% ipython --no-banner

In [1]: import numpy as np

In [2]: import numpy.linalg as la

In [3]: np.set_printoptions(suppress=True, linewidth=140)

In [4]: out = np.array([[2, 2], [2, 1]])

In [5]: M = np.kron(np.eye(2, dtype=int), out)

In [6]: M
Out[6]: 
array([[2, 2, 0, 0],
       [2, 1, 0, 0],
       [0, 0, 2, 2],
       [0, 0, 2, 1]])

In [7]: x0 = np.array([2, -2, 2, 2])

In [8]: y = M @ x0

In [9]: beta, lr = np.zeros(4), 1 / la.norm(M, 2) ** 2

In [10]: for i in range(150):
    ...:     beta -= lr * M.T @ (M @ beta - y)
    ...:     if i % 50 == 0: print(i, round(la.norm(M @ beta - y), 2))
    ...: 
0 1.55
50 0.44
100 0.12

In [11]: round(la.cond(M), 2)
Out[11]: np.float64(6.34)

In [12]: beta.round(2)
Out[12]: array([ 1.96, -1.95,  2.  ,  1.99])

In [13]: w, vecs = la.eig(M)

In [14]: np.round(np.sort(la.eigvals(M.T)), 2)
Out[14]: array([-0.56, -0.56,  3.56,  3.56])

In [15]: np.round(np.sort(la.eigvals(M @ M)), 2)
Out[15]: array([ 0.32,  0.32, 12.68, 12.68])

In [16]: np.round(np.sort(la.eigvals(la.inv(M))), 2)
Out[16]: array([-1.78, -1.78,  0.28,  0.28])

In [17]: w.round(2)
Out[17]: array([ 3.56, -0.56,  3.56, -0.56])

In [18]: np.prod(w)
Out[18]: np.float64(4.0)

In [19]: def softmax(z):
    ...:     e = np.exp(z - z.max(axis=-1, keepdims=True))
    ...:     return e / e.sum(axis=-1, keepdims=True)
    ...: 

In [20]: np.round(softmax(M[0] + -3), 2)
Out[20]: array([0.44, 0.44, 0.06, 0.06])

In [21]: np.round(softmax(10 * M[0]), 2) + 0
Out[21]: array([0.5, 0.5, 0. , 0. ])

In [22]: att = M @ M.T / np.sqrt(4)

In [23]: softmax(att).round(6).argmax(axis=1)
Out[23]: array([0, 0, 2, 2])

In [24]: np.round(softmax(att)[0] @ M, 2)
Out[24]: array([1.95, 1.69, 0.05, 0.04])

In [25]: rng = np.random.default_rng(95564)

In [26]: t = np.sort(rng.uniform(-2, 2, 16))

In [27]: X = np.c_[t, t ** 2, t ** 3] @ np.array([[1, 0, 2, 0, 2], [1, 1, 2, 1, 0], [2, 0, 2, 2, 2]])

In [28]: X.round(2) + 0
Out[28]: 
array([[-10.5 ,   3.3 ,  -9.02,  -8.69, -15.62],
       [ -7.84,   2.71,  -6.78,  -6.2 , -12.2 ],
       [ -4.26,   1.77,  -3.82,  -2.93,  -7.36],
       [ -1.13,   0.61,  -1.3 ,  -0.34,  -2.52],
       [ -0.96,   0.52,  -1.16,  -0.23,  -2.2 ],
       [ -0.64,   0.34,  -0.88,  -0.06,  -1.56],
       [ -0.35,   0.15,  -0.58,   0.03,  -0.88],
       [ -0.06,   0.  ,  -0.12,   0.  ,  -0.13],
       [  1.39,   0.36,   2.35,   0.79,   1.63],
       [  1.49,   0.39,   2.5 ,   0.87,   1.72],
       [  1.52,   0.39,   2.54,   0.89,   1.75],
       [  2.3 ,   0.6 ,   3.68,   1.53,   2.48],
       [  2.92,   0.75,   4.53,   2.05,   3.03],
       [  5.14,   1.25,   7.5 ,   4.03,   5.01],
       [ 17.49,   3.36,  22.67,  15.65,  15.96],
       [ 21.36,   3.91,  27.25,  19.38,  19.43]])

In [29]: # looks like rank 3

In [30]: C2 = np.cov(X, rowvar=False)

In [31]: np.argsort(-X.std(axis=0).round(6), kind="stable")
Out[31]: array([2, 4, 0, 3, 1])

In [32]: round(float(np.corrcoef(X[:, 0], X[:, 3])[0, 1]), 2)
Out[32]: 1.0

In [33]: np.round(la.eigvalsh(C2)[::-1], 2) + 0
Out[33]: array([274.76,   4.77,   0.44,   0.  ,   0.  ])

In [34]: C2.shape
Out[34]: (5, 5)

In [35]: np.argwhere(np.triu(np.abs(np.corrcoef(X.T)) > 0.8, 1))
Out[35]: 
array([[0, 2],
       [0, 3],
       [0, 4],
       [2, 3],
       [2, 4],
       [3, 4]])

In [36]: np.round(np.polyfit(X[:, 0], X[:, 3], 1), 2)
Out[36]: array([0.87, 0.16])
